In [1]: import numpy as np

In [2]: from numpy import linalg as LA

In [3]: np.set_printoptions(precision=2, suppress=True, linewidth=100, sign=" ")

In [4]: def rd(a):
   ...:     return np.round(a, 2) + 0
   ...: 

In [5]: M = np.load("run11.npy")

In [6]: M
Out[6]: 
array([[ 2.74, -1.38,  0.53],
       [-1.38,  2.49,  0.58],
       [ 0.53,  0.58,  3.77]])

In [7]: Q, evecs = LA.qr(M[:, :2])[0], LA.qr(M[:, 2:])[0]

In [8]: sv = LA.svd(Q.T @ evecs, compute_uv=False)

In [9]: rd(np.degrees(np.arccos(sv.clip(0, 1))))
Out[9]: array([ 45.64])

In [10]: (sv > 0.9).sum()
Out[10]: np.int64(0)

In [11]: rd(LA.norm(Q @ Q.T - evecs @ evecs.T, 2))
Out[11]: np.float64(1.0)

In [12]: rd(sv)
Out[12]: array([ 0.7])

In [13]: out = M / np.sqrt((M ** 2).mean(axis=1, keepdims=True))

In [14]: rd(LA.norm(out, axis=1))
Out[14]: array([ 1.73,  1.73,  1.73])

In [15]: rd(out[0])
Out[15]: array([ 1.52, -0.77,  0.29])

In [16]: rd(M - M.mean(axis=1, keepdims=True))
Out[16]: 
array([[ 2.11, -2.01, -0.1 ],
       [-1.94,  1.93,  0.02],
       [-1.1 , -1.05,  2.14]])

In [17]: LA.matrix_rank(M - M.mean(axis=1, keepdims=True))
Out[17]: np.int64(2)

In [18]: J = np.load("block16.npy")

In [19]: J
Out[19]: 
array([[ 12,   3,  -1,   3],
       [  4,   1,  -3,   1],
       [-12,  -3,  -1,   2]])

In [20]: x = np.array([1, 3, 0, 2])

In [21]: (J @ x).argmax()
Out[21]: np.int64(0)

In [22]: (J * x).sum(axis=1)
Out[22]: array([ 27,   9, -17])

In [23]: J @ np.ones(4)
Out[23]: array([ 17.,   3., -14.])

In [24]: np.sign((J @ x).round(6))
Out[24]: array([ 1,  1, -1])

In [25]: LA.norm(J @ x) <= LA.norm(J, 2) * LA.norm(x) + 1e-9
Out[25]: np.True_

In [26]: J * x
Out[26]: 
array([[ 12,   9,   0,   6],
       [  4,   3,   0,   2],
       [-12,  -9,   0,   4]])

In [27]: J @ x
Out[27]: array([ 27,   9, -17])

In [28]: J @ np.eye(4)[2]
Out[28]: array([-1., -3., -1.])

In [29]: W1 = np.array([[-2, 0, -5, 4], [4, 3, -4, -3], [-1, 2, 1, -2], [-5, 3, 2, -2]])

In [30]: beta = np.array([3, 0, -1, 5])

In [31]: act = np.maximum(J @ W1 + beta, 0)

In [32]: LA.matrix_rank(act)
Out[32]: np.int64(3)

In [33]: rd((act > 0).mean(axis=0))
Out[33]: array([ 0.33,  0.33,  0.33,  0.67])

In [34]: Z = np.array([[-3, -2], [-1, 1], [1, -2], [0, -2]])

In [35]: act @ Z
Out[35]: 
array([[ -16,  -64],
       [   0,  -44],
       [  56, -160]])

In [36]: (act @ Z).round(6).argmax(axis=1)
Out[36]: array([ 0,  0,  0])
